$ python -q
>>> import numpy as np
>>> np.set_printoptions(precision=3, suppress=True, linewidth=160)
>>> J = np.load("layer16.npy")
>>> print(J)
[[1.    0.9   0.81  0.729 0.656]
 [0.9   1.    0.9   0.81  0.729]
 [0.81  0.9   1.    0.9   0.81 ]
 [0.729 0.81  0.9   1.    0.9  ]
 [0.656 0.729 0.81  0.9   1.   ]]
>>> x = np.ones(5)
>>> for _ in range(3):
...     x = J @ x
...     x /= np.linalg.norm(x)
...     print(round(x @ J @ x, 3))
... 
4.262
4.262
4.262
>>> print(x)
[0.429 0.456 0.465 0.456 0.429]
>>> evals, vecs = np.linalg.eig(J)
>>> print(np.round(J @ vecs[:, 0] - evals[0] * vecs[:, 0], 3) + 0)
[0. 0. 0. 0. 0.]
>>> print(np.sort(np.linalg.eigvals(np.linalg.inv(J))))
[ 0.235  2.2    6.856 12.584 17.231]
>>> print(np.sort(np.linalg.eigvals(J.T)))
[0.058 0.079 0.146 0.455 4.262]
>>> print(np.sort(np.linalg.eigvals(J @ J)))
[ 0.003  0.006  0.021  0.207 18.165]
>>> print(round(np.prod(evals), 3))
0.001
>>> m1 = np.load("case12.npy")
>>> print(m1)
[[ 2  3  2 -3  0  1  0  3 -1]
 [-1  2  3  2 -3  0  1  0  3]
 [ 3 -1  2  3  2 -3  0  1  0]
 [ 0  3 -1  2  3  2 -3  0  1]
 [ 1  0  3 -1  2  3  2 -3  0]
 [ 0  1  0  3 -1  2  3  2 -3]
 [-3  0  1  0  3 -1  2  3  2]
 [ 2 -3  0  1  0  3 -1  2  3]
 [ 3  2 -3  0  1  0  3 -1  2]]
>>> print(np.allclose(m1 @ m1.T, m1.T @ m1))
True
>>> print((m1 @ m1)[0])
[ 10  -9  23   6 -16   1   9  17   8]
>>> print(m1 @ np.ones(9))
[7. 7. 7. 7. 7. 7. 7. 7. 7.]
>>> x = np.array([2, -2, -1, 2, -3, -2, 2, 3, 1])
>>> target = m1 @ x
>>> print(target)
[ -4   9  15 -19 -20  12   1  13   7]
>>> print(np.linalg.solve(m1, target))
[ 2. -2. -1.  2. -3. -2.  2.  3.  1.]
>>> print(np.linalg.solve(m1, target + m1[:, 8]))
[ 2. -2. -1.  2. -3. -2.  2.  3.  2.]
>>> print(np.linalg.solve(m1, 2 * target))
[ 4. -4. -2.  4. -6. -4.  4.  6.  2.]
>>> print(np.round(np.linalg.solve(m1.T, m1[5]), 3) + 0)
[0. 0. 0. 0. 0. 1. 0. 0. 0.]
>>> def softmax(z):
...     e = np.exp(z - z.max(axis=-1, keepdims=True))
...     return e / e.sum(axis=-1, keepdims=True)
... 
>>> print(softmax(m1[1]))
[0.006 0.123 0.334 0.123 0.001 0.017 0.045 0.017 0.334]
>>> att = m1 @ m1.T / np.sqrt(9)
>>> print(np.round(softmax(att + np.triu(np.full(att.shape, -np.inf), 1)), 3) + 0)
[[1. 0. 0. 0. 0. 0. 0. 0. 0.]
 [0. 1. 0. 0. 0. 0. 0. 0. 0.]
 [0. 0. 1. 0. 0. 0. 0. 0. 0.]
 [0. 0. 0. 1. 0. 0. 0. 0. 0.]
 [0. 0. 0. 0. 1. 0. 0. 0. 0.]
 [0. 0. 0. 0. 0. 1. 0. 0. 0.]
 [0. 0. 0. 0. 0. 0. 1. 0. 0.]
 [0. 0. 0. 0. 0. 0. 0. 1. 0.]
 [0. 0. 0. 0. 0. 0. 0. 0. 1.]]
>>> out = np.linalg.inv(m1)
>>> print(np.round(m1 @ out, 3) + 0)
[[1. 0. 0. 0. 0. 0. 0. 0. 0.]
 [0. 1. 0. 0. 0. 0. 0. 0. 0.]
 [0. 0. 1. 0. 0. 0. 0. 0. 0.]
 [0. 0. 0. 1. 0. 0. 0. 0. 0.]
 [0. 0. 0. 0. 1. 0. 0. 0. 0.]
 [0. 0. 0. 0. 0. 1. 0. 0. 0.]
 [0. 0. 0. 0. 0. 0. 1. 0. 0.]
 [0. 0. 0. 0. 0. 0. 0. 1. 0.]
 [0. 0. 0. 0. 0. 0. 0. 0. 1.]]
>>> print((np.abs(out) > 1e-9).astype(int))
[[1 1 1 1 1 1 1 1 1]
 [1 1 1 1 1 1 1 1 1]
 [1 1 1 1 1 1 1 1 1]
 [1 1 1 1 1 1 1 1 1]
 [1 1 1 1 1 1 1 1 1]
 [1 1 1 1 1 1 1 1 1]
 [1 1 1 1 1 1 1 1 1]
 [1 1 1 1 1 1 1 1 1]
 [1 1 1 1 1 1 1 1 1]]
>>> mat = np.load("run17.npy")
>>> print(mat)
[[-1  1  0 -2  3  1 -3  0]
 [-3 -1 -2 -4  1 -1 -5 -2]
 [ 0  2  1 -1  4  2 -2  1]
 [-3 -1 -2 -4  1 -1 -5 -2]]
>>> # rows and columns are dependent
>>> ang = np.radians(45)
>>> R = np.eye(8)
>>> R[7, 7] = R[2, 2] = np.cos(ang)
>>> R[7, 2], R[2, 7] = -np.sin(ang), np.sin(ang)
>>> print(R)
[[ 1.     0.     0.     0.     0.     0.     0.     0.   ]
 [ 0.     1.     0.     0.     0.     0.     0.     0.   ]
 [ 0.     0.     0.707  0.     0.     0.     0.     0.707]
 [ 0.     0.     0.     1.     0.     0.     0.     0.   ]
 [ 0.     0.     0.     0.     1.     0.     0.     0.   ]
 [ 0.     0.     0.     0.     0.     1.     0.     0.   ]
 [ 0.     0.     0.     0.     0.     0.     1.     0.   ]
 [ 0.     0.    -0.707  0.     0.     0.     0.     0.707]]
>>> out = mat @ R.T
>>> print(np.round(np.linalg.svd(mat, compute_uv=False), 3) + 0, np.round(np.linalg.svd(out, compute_uv=False), 3) + 0)
[11.81   6.207  0.     0.   ] [11.81   6.207  0.     0.   ]
>>> print(np.allclose(np.linalg.norm(mat, axis=1), np.linalg.norm(out, axis=1)))
True
>>> print(np.allclose(mat @ mat.T, out @ out.T))
True
>>> print(round(float(np.linalg.det(R)), 3), round(float(np.trace(R)), 3))
1.0 7.414
>>> rank = np.linalg.matrix_rank(mat)
>>> print(rank)
2
>>> N = np.linalg.svd(mat)[2][rank:].T
>>> print(np.allclose(mat @ N, 0))
True
>>> print(N.shape)
(8, 6)
>>> print(np.linalg.matrix_rank(mat.T @ mat), np.linalg.matrix_rank(mat @ mat.T))
2 2
>>> T = np.stack([mat, -3 * mat, mat[::-1]])
>>> print(np.linalg.matrix_rank(T.reshape(3, -1)))
2
>>> print(np.linalg.norm(T, axis=(1, 2)))
[13.342 40.025 13.342]
>>> W1 = np.array([[1, 3, -2],
...     [-7, 4, -9],
...     [6, 1, 9],
...     [-3, -2, -3],
...     [-8, 3, 8],
...     [-9, 7, -1],
...     [4, -7, 5],
...     [-7, 9, 5]])
>>> beta = np.array([0, 7, 5])
>>> act = np.maximum(mat @ W1 + beta, 0)
>>> print((act > 0).astype(int))
[[0 1 1]
 [0 1 0]
 [0 1 1]
 [0 1 0]]
>>> print((act > 0).mean(axis=0))
[0.  1.  0.5]
>>> W2 = np.array([[5, 0, -5], [0, 5, -5], [2, -4, -1]])
>>> print(act @ W2)
[[  24  197 -257]
 [   0   65  -65]
 [  48  239 -359]
 [   0   65  -65]]
>>> F = np.array([[12.0, -9.0, -9.0, -3.0, 0.0],
...     [-9.0, 12.0, 9.0, 3.0, 0.0],
...     [-9.0, 9.0, 12.0, 3.0, 0.0],
...     [-3.0, 3.0, 3.0, 4.0, 0.0],
...     [0.0, 0.0, 0.0, 0.0, 3.0]])
>>> print(F)
[[12. -9. -9. -3.  0.]
 [-9. 12.  9.  3.  0.]
 [-9.  9. 12.  3.  0.]
 [-3.  3.  3.  4.  0.]
 [ 0.  0.  0.  0.  3.]]
>>> x = np.array([5, 4, 3, 5, 0])
>>> target = F @ x
>>> print(target)
[-18.  45.  42.  26.   0.]
>>> print(np.linalg.solve(F.T, F[4]))
[0. 0. 0. 0. 1.]
>>> print(np.linalg.solve(F, 2 * target))
[10.  8.  6. 10.  0.]
>>> print(np.round(np.linalg.solve(F, F[:, 1]), 3) + 0)
[0. 1. 0. 0. 0.]
>>> print(np.argsort(-np.linalg.norm(mat, axis=0).round(6), kind="stable")[:3])
[6 3 4]
>>> u = np.array([-3, -5, 2, -4, 1])
>>> out = F + np.outer(u, np.eye(5)[3])
>>> print(np.linalg.matrix_rank(out - F))
1
>>> print(np.linalg.matrix_rank(np.linalg.inv(out) - np.linalg.inv(F), tol=1e-8))
1
>>> print(np.round(np.linalg.det(out) / np.linalg.det(F), 3), np.round(1 + np.linalg.solve(F, u)[3], 3))
-0.29 -0.29
